In [1]: import numpy as np

In [2]: from numpy import linalg as LA

In [3]: np.set_printoptions(precision=2, suppress=True, linewidth=120, floatmode="fixed")

In [4]: def tidy(a):
   ...:     return np.round(a, 2) + 0
   ...: 

In [5]: arr = np.loadtxt("test17.csv", delimiter=",")

In [6]: print(arr)
[[0.00 1.00 0.00 0.00 1.00]
 [1.00 0.00 0.00 1.00 0.00]
 [0.00 0.00 0.00 1.00 0.00]
 [0.00 1.00 1.00 0.00 1.00]
 [1.00 0.00 0.00 1.00 0.00]]

In [7]: print(arr.sum(axis=0))
[2.00 2.00 1.00 3.00 2.00]

In [8]: print(np.trace(arr @ arr @ arr) // 6)
0.0

In [9]: Lm = np.diag(arr.sum(axis=1)) - arr

In [10]: print(tidy(LA.eigvalsh(Lm)))
[0.00 0.83 2.00 2.69 4.48]

In [11]: print((LA.eigvalsh(Lm) < 1e-8).sum())
1

In [12]: print(tidy(LA.norm(arr, 2) / LA.norm(arr)))
0.68

In [13]: X = np.loadtxt("w.csv", delimiter=",")

In [14]: print(X)
[[ 0.00 -3.00 -9.00  6.00 -2.00 -2.00  2.00 -4.00 -6.00  3.00 -1.00]
 [ 0.00  0.00  2.00  0.00  8.00  8.00  5.00 -4.00 -9.00  8.00 -4.00]
 [ 0.00  0.00  0.00 -4.00 -3.00  5.00 -5.00 -6.00 -1.00 -3.00 -4.00]
 [ 0.00  0.00  0.00  0.00  7.00  6.00  0.00  2.00 -4.00  8.00 -2.00]
 [ 0.00  0.00  0.00  0.00  0.00 -2.00  4.00  0.00 -7.00  8.00 -2.00]
 [ 0.00  0.00  0.00  0.00  0.00  0.00 -7.00  0.00 -4.00  3.00  1.00]
 [ 0.00  0.00  0.00  0.00  0.00  0.00  0.00 -4.00  5.00  9.00 -4.00]
 [ 0.00  0.00  0.00  0.00  0.00  0.00  0.00  0.00  9.00 -1.00  6.00]
 [ 0.00  0.00  0.00  0.00  0.00  0.00  0.00  0.00  0.00  1.00  3.00]
 [ 0.00  0.00  0.00  0.00  0.00  0.00  0.00  0.00  0.00  0.00  4.00]
 [ 0.00  0.00  0.00  0.00  0.00  0.00  0.00  0.00  0.00  0.00  0.00]]

In [15]: print(tidy(np.trace(LA.pinv(X) @ X)))
10.0

In [16]: print(np.unique(X.round(6), axis=0).shape)
(11, 11)

In [17]: F = np.load("block15.npy")

In [18]: print(F)
[[ 1  0  0  0  0  0  0  0  0  0]
 [ 0  0  0  0  0 -1  0  0  0  0]
 [ 0  0  0  0  0  0  0  3  0  0]
 [ 0  0  0  0  0  0  0  0  0 -3]
 [ 0  0  0 -3  0  0  0  0  0  0]
 [ 0  0  1  0  0  0  0  0  0  0]
 [ 0  1  0  0  0  0  0  0  0  0]
 [ 0  0  0  0  0  0 -3  0  0  0]
 [ 0  0  0  0  0  0  0  0  0  0]
 [ 0  0  0  0  2  0  0  0  0  0]]

In [19]: x = np.array([1, -2, 1, 1, -3, -1, -1, -2, 0, -1])

In [20]: a = np.maximum(F @ x, 0)

In [21]: print(F.T @ a)
[ 1  0  1  0  0 -1 -9  0  0 -9]

In [22]: print(tidy(np.tanh(F @ x)))
[ 0.76  0.76 -1.00  1.00 -1.00  0.76 -0.96  1.00  0.00 -1.00]

In [23]: print(np.flatnonzero(a > 1e-9))
[0 1 3 5 7]

In [24]: print(a)
[1 1 0 3 0 1 0 3 0 0]

In [25]: print(np.maximum(F @ (3 * x), 0))
[3 3 0 9 0 3 0 9 0 0]

In [26]: print(np.maximum(F @ x, 0) - np.maximum(-F @ x, 0))
[ 1  1 -6  3 -3  1 -2  3  0 -6]
